$ python3 -q
>>> import numpy as np
>>> import numpy.linalg as la
>>> np.set_printoptions(precision=4, suppress=True, linewidth=100)
>>> def rnd(a):
...     return np.round(a, 4) + 0
... 
>>> other = np.array([[3, 3, 5, 3, 0, 5, 0, 1, 0, 4, 2, 1, 0, 1],
...     [2, 1, 2, 4, 5, 1, 5, 4, 5, 4, 2, 4, 1, 4],
...     [3, 2, 4, 1, 1, 2, 3, 2, 5, 4, 5, 0, 2, 1]])
>>> A = other.T @ other
>>> print(A)
[[22 17 31 20 13 23 19 17 25 32 25 11  8 14]
 [17 14 25 15  7 20 11 11 15 24 18  7  5  9]
 [31 25 45 27 14 35 22 21 30 44 34 13 10 17]
 [20 15 27 26 21 21 23 21 25 32 19 19  6 20]
 [13  7 14 21 26  7 28 22 30 24 15 20  7 21]
 [23 20 35 21  7 30 11 13 15 32 22  9  5 11]
 [19 11 22 23 28 11 34 26 40 32 25 20 11 23]
 [17 11 21 21 22 13 26 21 30 28 20 17  8 19]
 [25 15 30 25 30 15 40 30 50 40 35 20 15 25]
 [32 24 44 32 24 32 32 28 40 48 36 20 12 24]
 [25 18 34 19 15 22 25 20 35 36 33 10 12 15]
 [11  7 13 19 20  9 20 17 20 20 10 17  4 17]
 [ 8  5 10  6  7  5 11  8 15 12 12  4  5  6]
 [14  9 17 20 21 11 23 19 25 24 15 17  6 18]]
>>> print(rnd(np.sort(np.abs(la.eigvals(A)))))
[  0.       0.       0.       0.       0.       0.       0.       0.       0.       0.       0.
  23.9594  60.3245 304.7161]
>>> print(rnd(la.det(A)))
0.0
>>> la.determinant(A)
Traceback (most recent call last):
  File "<python-input-9>", line 1, in <module>
    la.determinant(A)
    ^^^^^^^^^^^^^^
AttributeError: module 'numpy.linalg' has no attribute 'determinant'
>>> print(np.allclose(A @ A.T, A.T @ A))
True
>>> print(np.argsort(-la.norm(A, axis=0).round(6), kind="stable")[:3])
[9 8 2]
>>> print(la.cond(A) > 100)
True
>>> print(rnd(la.norm(A, 2) / la.norm(A)))
0.9781
>>> M = np.loadtxt("data.csv", delimiter=",")
>>> print(M)
[[ 0.7899  0.5198 -0.7691 -0.0638  0.1978 -0.2997  0.1277  0.2205  0.369  -0.0636 -0.3737 -0.37
  -0.0498 -0.2958]
 [ 0.5198  1.088   0.2555 -0.3461 -0.0353  0.4429  0.4657  0.3448 -0.0421  0.2106  0.5711  0.3314
  -0.1113  0.6617]
 [-0.7691  0.2555 -0.015  -0.0846  0.3361  0.0659 -0.7556  0.0808  0.2929 -0.3186  0.1362 -0.1136
  -0.1319  0.6992]
 [-0.0638 -0.3461 -0.0846  0.0992  0.225  -0.2625 -0.0603  0.2581 -0.8879  0.5449  0.3041 -0.1551
   0.423   0.1195]
 [ 0.1978 -0.0353  0.3361  0.225   0.9738  0.6558 -0.5005 -0.0077  0.0852 -0.1215 -0.4804  0.3172
  -0.6604 -0.4337]
 [-0.2997  0.4429  0.0659 -0.2625  0.6558 -0.0498  0.7919 -0.8671  0.1332  0.1807  0.1724 -0.3938
   0.1207  0.1315]
 [ 0.1277  0.4657 -0.7556 -0.0603 -0.5005  0.7919  0.0476  0.1451 -0.2754  0.074  -0.3575  0.3064
  -0.1194  0.239 ]
 [ 0.2205  0.3448  0.0808  0.2581 -0.0077 -0.8671  0.1451 -0.6581 -0.2786  0.3643 -0.4661  0.3037
   0.4511  0.0828]
 [ 0.369  -0.0421  0.2929 -0.8879  0.0852  0.1332 -0.2754 -0.2786  0.6176  0.4669 -0.3356 -0.5987
   0.3014 -0.4532]
 [-0.0636  0.2106 -0.3186  0.5449 -0.1215  0.1807  0.074   0.3643  0.4669 -0.6414 -0.6678 -0.1693
   1.0746 -0.0393]
 [-0.3737  0.5711  0.1362  0.3041 -0.4804  0.1724 -0.3575 -0.4661 -0.3356 -0.6678  0.5825 -0.4051
   0.3728 -0.4369]
 [-0.37    0.3314 -0.1136 -0.1551  0.3172 -0.3938  0.3064  0.3037 -0.5987 -0.1693 -0.4051  0.9305
  -0.0982 -0.7509]
 [-0.0498 -0.1113 -0.1319  0.423  -0.6604  0.1207 -0.1194  0.4511  0.3014  1.0746  0.3728 -0.0982
  -0.1145 -0.5818]
 [-0.2958  0.6617  0.6992  0.1195 -0.4337  0.1315  0.239   0.0828 -0.4532 -0.0393 -0.4369 -0.7509
  -0.5818 -0.6503]]
>>> f, g = M[5], M[10]
>>> print(rnd(f @ f))
2.4378
>>> p = (f @ g) / (f @ f) * f
>>> print(rnd(la.norm(f + g) ** 2 + la.norm(f - g) ** 2))
10.0241
>>> print((g - p) @ f)
0.0
>>> Q, V = la.qr(M[:, :11])[0], la.qr(M[:, 11:])[0]
>>> sigma = la.svd(Q.T @ V, compute_uv=False)
>>> print(rnd(np.degrees(np.arccos(sigma.clip(0, 1)))))
[55.0009 55.0459 58.3693]
>>> print(rnd(la.norm(Q @ Q.T - V @ V.T, 2)))
1.0
>>> rng = np.random.default_rng(9728)
>>> z = rng.permutation(14)
>>> other = M[:, z] * rng.choice([-1, 1], 14)
>>> print(other)
[[ 0.5198  0.2997  0.1277  0.1978  0.0498  0.0636 -0.0638  0.37   -0.2958 -0.369   0.2205  0.7899
  -0.3737 -0.7691]
 [ 1.088  -0.4429  0.4657 -0.0353  0.1113 -0.2106 -0.3461 -0.3314  0.6617  0.0421  0.3448  0.5198
   0.5711  0.2555]
 [ 0.2555 -0.0659 -0.7556  0.3361  0.1319  0.3186 -0.0846  0.1136  0.6992 -0.2929  0.0808 -0.7691
   0.1362 -0.015 ]
 [-0.3461  0.2625 -0.0603  0.225  -0.423  -0.5449  0.0992  0.1551  0.1195  0.8879  0.2581 -0.0638
   0.3041 -0.0846]
 [-0.0353 -0.6558 -0.5005  0.9738  0.6604  0.1215  0.225  -0.3172 -0.4337 -0.0852 -0.0077  0.1978
  -0.4804  0.3361]
 [ 0.4429  0.0498  0.7919  0.6558 -0.1207 -0.1807 -0.2625  0.3938  0.1315 -0.1332 -0.8671 -0.2997
   0.1724  0.0659]
 [ 0.4657 -0.7919  0.0476 -0.5005  0.1194 -0.074  -0.0603 -0.3064  0.239   0.2754  0.1451  0.1277
  -0.3575 -0.7556]
 [ 0.3448  0.8671  0.1451 -0.0077 -0.4511 -0.3643  0.2581 -0.3037  0.0828  0.2786 -0.6581  0.2205
  -0.4661  0.0808]
 [-0.0421 -0.1332 -0.2754  0.0852 -0.3014 -0.4669 -0.8879  0.5987 -0.4532 -0.6176 -0.2786  0.369
  -0.3356  0.2929]
 [ 0.2106 -0.1807  0.074  -0.1215 -1.0746  0.6414  0.5449  0.1693 -0.0393 -0.4669  0.3643 -0.0636
  -0.6678 -0.3186]
 [ 0.5711 -0.1724 -0.3575 -0.4804 -0.3728  0.6678  0.3041  0.4051 -0.4369  0.3356 -0.4661 -0.3737
   0.5825  0.1362]
 [ 0.3314  0.3938  0.3064  0.3172  0.0982  0.1693 -0.1551 -0.9305 -0.7509  0.5987  0.3037 -0.37
  -0.4051 -0.1136]
 [-0.1113 -0.1207 -0.1194 -0.6604  0.1145 -1.0746  0.423   0.0982 -0.5818 -0.3014  0.4511 -0.0498
   0.3728 -0.1319]
 [ 0.6617 -0.1315  0.239  -0.4337  0.5818  0.0393  0.1195  0.7509 -0.6503  0.4532  0.0828 -0.2958
  -0.4369  0.6992]]
>>> U, _, vt = la.svd(M.T @ other)
>>> print(z)
[ 1  5  6  4 12  9  3 11 13  8  7  0 10  2]
>>> def softmax(z):
...     e = np.exp(z - z.max(axis=-1, keepdims=True))
...     return e / e.sum(axis=-1, keepdims=True)
... 
>>> print(rnd(softmax(other).sum(axis=1)))
[1. 1. 1. 1. 1. 1. 1. 1. 1. 1. 1. 1. 1. 1.]
>>> S = other @ other.T / np.sqrt(14)
>>> print(softmax(S).round(6).argmax(axis=1))
[ 0  1  2  3  4  5  6  7  8  9 10 11 12 13]
>>> print(rnd(la.norm(M, 2)))
2.0
>>> print(la.norm(M, axis=1).argmax())
1
>>> print(rnd(la.norm(M, "nuc")))
20.9999
>>> print(rnd(la.norm(M[5], 1)), rnd(la.norm(M[5], np.inf)))
4.5679 0.8671
>>> J = np.loadtxt("w.csv", delimiter=",")
>>> print(J)
[[4. 0. 3. 3. 0. 0. 0. 3. 0. 0. 0. 0. 3. 0. 0.]
 [0. 4. 0. 0. 3. 3. 3. 0. 3. 3. 3. 0. 0. 0. 3.]
 [3. 0. 4. 3. 0. 0. 0. 3. 0. 0. 0. 0. 3. 0. 0.]
 [3. 0. 3. 4. 0. 0. 0. 3. 0. 0. 0. 0. 3. 0. 0.]
 [0. 3. 0. 0. 4. 3. 3. 0. 3. 3. 3. 0. 0. 0. 3.]
 [0. 3. 0. 0. 3. 4. 3. 0. 3. 3. 3. 0. 0. 0. 3.]
 [0. 3. 0. 0. 3. 3. 4. 0. 3. 3. 3. 0. 0. 0. 3.]
 [3. 0. 3. 3. 0. 0. 0. 4. 0. 0. 0. 0. 3. 0. 0.]
 [0. 3. 0. 0. 3. 3. 3. 0. 4. 3. 3. 0. 0. 0. 3.]
 [0. 3. 0. 0. 3. 3. 3. 0. 3. 4. 3. 0. 0. 0. 3.]
 [0. 3. 0. 0. 3. 3. 3. 0. 3. 3. 4. 0. 0. 0. 3.]
 [0. 0. 0. 0. 0. 0. 0. 0. 0. 0. 0. 4. 0. 3. 0.]
 [3. 0. 3. 3. 0. 0. 0. 3. 0. 0. 0. 0. 4. 0. 0.]
 [0. 0. 0. 0. 0. 0. 0. 0. 0. 0. 0. 3. 0. 4. 0.]
 [0. 3. 0. 0. 3. 3. 3. 0. 3. 3. 3. 0. 0. 0. 4.]]
>>> f = np.array([-7, -8, 6, -4, -6, 3, -8, -2, 9, 0, 8, -5, 2, 4, 3])
>>> other = J + np.outer(f, np.eye(15)[7])
>>> print(la.matrix_rank(la.inv(other) - la.inv(J), tol=1e-8))
1
>>> print(la.matrix_rank(other - J))
1
>>> z = rng.permutation(15)
>>> print(z)
[ 2  3  5 12  9 11  8  1  0 13  4  7 10 14  6]
>>> other = J[z][:, z]
>>> print(np.allclose(other, J))
False
>>> print(rnd(la.det(other)), rnd(la.det(J[z])))
2800.0 2800.0
>>> print(rnd(np.sort(np.abs(la.eigvals(other)))))
[ 1.  1.  1.  1.  1.  1.  1.  1.  1.  1.  1.  1.  7. 16. 25.]
>>> Q, V = la.qr(J[:, :9])[0], la.qr(J[:, 9:])[0]
>>> sigma = la.svd(Q.T @ V, compute_uv=False)
>>> print((sigma > 0.9).sum())
2
>>> print(rnd(la.norm(Q @ Q.T - V @ V.T, 2)))
1.0
>>> print(rnd(sigma))
[0.9966 0.9879 0.     0.     0.     0.    ]
